$ python3 -q
>>> import numpy as np
>>> from numpy import linalg as LA
>>> np.set_printoptions(suppress=True, linewidth=100)
>>> feats = np.loadtxt("run6.csv", delimiter=",")
>>> feats.round(3) + 0
array([[-20.406,  -0.399,   0.556, -18.71 ],
       [-13.903,  -1.11 ,   1.295, -12.79 ],
       [ -8.848,  -1.623,   1.516,  -8.226],
       [ -3.4  ,  -1.996,   1.083,  -3.356],
       [ -1.208,  -1.863,   0.444,  -1.401],
       [ -0.733,  -1.719,   0.215,  -0.967],
       [ -0.721,  -1.714,   0.209,  -0.956],
       [ -0.044,  -0.862,  -0.219,  -0.23 ],
       [ -0.017,  -0.65 ,  -0.209,  -0.164],
       [  0.   ,  -0.035,  -0.017,  -0.009],
       [  0.007,   0.557,   0.352,   0.155],
       [  0.022,   0.846,   0.586,   0.252],
       [  0.079,   1.364,   1.087,   0.464],
       [  0.425,   2.629,   2.685,   1.218],
       [  5.797,   8.085,  14.113,   8.594],
       [ 12.585,  11.653,  24.621,  16.799]])
>>> Ac = feats - feats.mean(axis=0)
>>> vecs = LA.svd(Ac)[2][:3]
>>> out = Ac - Ac @ vecs.T @ vecs
>>> LA.norm(out, axis=1).round(6).argmax()
np.int64(0)
>>> print(np.round((Ac @ vecs.T).std(axis=0), 3))
[11.857  4.964  1.025]
>>> np.round(out.std(axis=0), 3) + 0
array([0., 0., 0., 0.])
>>> print(np.round(np.cov(Ac @ vecs.T, rowvar=False), 3) + 0)
[[149.949   0.      0.   ]
 [  0.     26.288   0.   ]
 [  0.      0.      1.121]]
